% python3 -q
>>> import numpy as np
>>> np.set_printoptions(suppress=True, linewidth=160)
>>> A2 = np.array([[-1, 5, 1, -5, 3, -4, -1, 3, -3],
...     [-5, 5, 5, -1, -3, -5, -3, 0, -2],
...     [2, 5, 4, 4, -3, 0, 3, -4, 1],
...     [5, -3, 3, 2, 4, 0, 5, -1, 0],
...     [3, 4, -4, 3, -4, -1, -4, 3, 4],
...     [5, 1, 4, 3, -4, 4, -1, 5, 2],
...     [-3, 1, -2, -4, 2, 0, -1, 0, 4],
...     [1, 5, -1, 2, -4, 1, 3, -3, 2],
...     [-3, 2, 3, -3, 3, 5, 3, -5, 2]])
>>> A = np.tril(A2)
>>> print(A)
[[-1  0  0  0  0  0  0  0  0]
 [-5  5  0  0  0  0  0  0  0]
 [ 2  5  4  0  0  0  0  0  0]
 [ 5 -3  3  2  0  0  0  0  0]
 [ 3  4 -4  3 -4  0  0  0  0]
 [ 5  1  4  3 -4  4  0  0  0]
 [-3  1 -2 -4  2  0 -1  0  0]
 [ 1  5 -1  2 -4  1  3 -3  0]
 [-3  2  3 -3  3  5  3 -5  2]]
>>> print(np.prod(np.diag(A)), round(np.linalg.det(A), 1))
3840 3840.0
>>> print(np.linalg.matrix_rank(A - A[0, 0] * np.eye(9)))
8
>>> print(np.round(np.sort(np.linalg.eigvals(A)), 1))
[-4. -3. -1. -1.  2.  2.  4.  4.  5.]
>>> O, R = np.linalg.qr(A)
>>> print(O.round(1) + 0)
[[-0.1  0.   0.  -0.2  0.1  0.   0.  -0.3 -0.9]
 [-0.5 -0.4 -0.1 -0.5 -0.1  0.1 -0.3 -0.3  0.2]
 [ 0.2 -0.5 -0.4  0.3 -0.4  0.4 -0.1  0.2 -0.1]
 [ 0.5  0.2 -0.2  0.  -0.4 -0.1  0.1 -0.7  0.1]
 [ 0.3 -0.4  0.6  0.1 -0.3 -0.4 -0.3  0.  -0.1]
 [ 0.5 -0.2 -0.3 -0.1  0.6 -0.1 -0.4  0.   0. ]
 [-0.3 -0.1  0.2  0.7  0.3  0.1 -0.3 -0.5  0.1]
 [ 0.1 -0.5  0.2 -0.1  0.3  0.1  0.7 -0.2  0.1]
 [-0.3 -0.2 -0.5  0.3 -0.1 -0.8  0.2  0.   0. ]]
>>> print(np.round(O @ R, 1) + 0)
[[-1.  0.  0.  0.  0.  0.  0.  0.  0.]
 [-5.  5.  0.  0.  0.  0.  0.  0.  0.]
 [ 2.  5.  4.  0.  0.  0.  0.  0.  0.]
 [ 5. -3.  3.  2.  0.  0.  0.  0.  0.]
 [ 3.  4. -4.  3. -4.  0.  0.  0.  0.]
 [ 5.  1.  4.  3. -4.  4.  0.  0.  0.]
 [-3.  1. -2. -4.  2.  0. -1.  0.  0.]
 [ 1.  5. -1.  2. -4.  1.  3. -3.  0.]
 [-3.  2.  3. -3.  3.  5.  3. -5.  2.]]
>>> x = np.array([1, 2, 3, 3, 2, 2, 3, 0, 2])
>>> y = A @ x
>>> print(y)
[ -1   5  24  14   0  28 -18  17  30]
>>> print(np.round(np.linalg.solve(A.T, A[3]), 1))
[-0.  0.  0.  1. -0.  0. -0. -0.  0.]
>>> print(np.round(np.linalg.solve(A, y + A[:, 8]), 1) + 0)
[1. 2. 3. 3. 2. 2. 3. 0. 3.]
>>> print(np.round(np.linalg.solve(A, y), 1) + 0)
[1. 2. 3. 3. 2. 2. 3. 0. 2.]
>>> rng = np.random.default_rng(74198)
>>> labels = rng.permutation(9)
>>> print(labels)
[4 6 3 2 5 0 7 1 8]
>>> A2 = A[labels][:, labels]
>>> print(A2)
[[-4  0  3 -4  0  3  0  4  0]
 [ 2 -1 -4 -2  0 -3  0  1  0]
 [ 0  0  2  3  0  5  0 -3  0]
 [ 0  0  0  4  0  2  0  5  0]
 [-4  0  3  4  4  5  0  1  0]
 [ 0  0  0  0  0 -1  0  0  0]
 [-4  3  2 -1  1  1 -3  5  0]
 [ 0  0  0  0  0 -5  0  5  0]
 [ 3  3 -3  3  5 -3 -5  2  2]]
>>> print(np.round(np.sort(np.abs(np.linalg.eigvals(A2))), 1))
[1. 1. 2. 2. 3. 4. 4. 4. 5.]
>>> print(np.diag(A2))
[-4 -1  2  4  4 -1 -3  5  2]
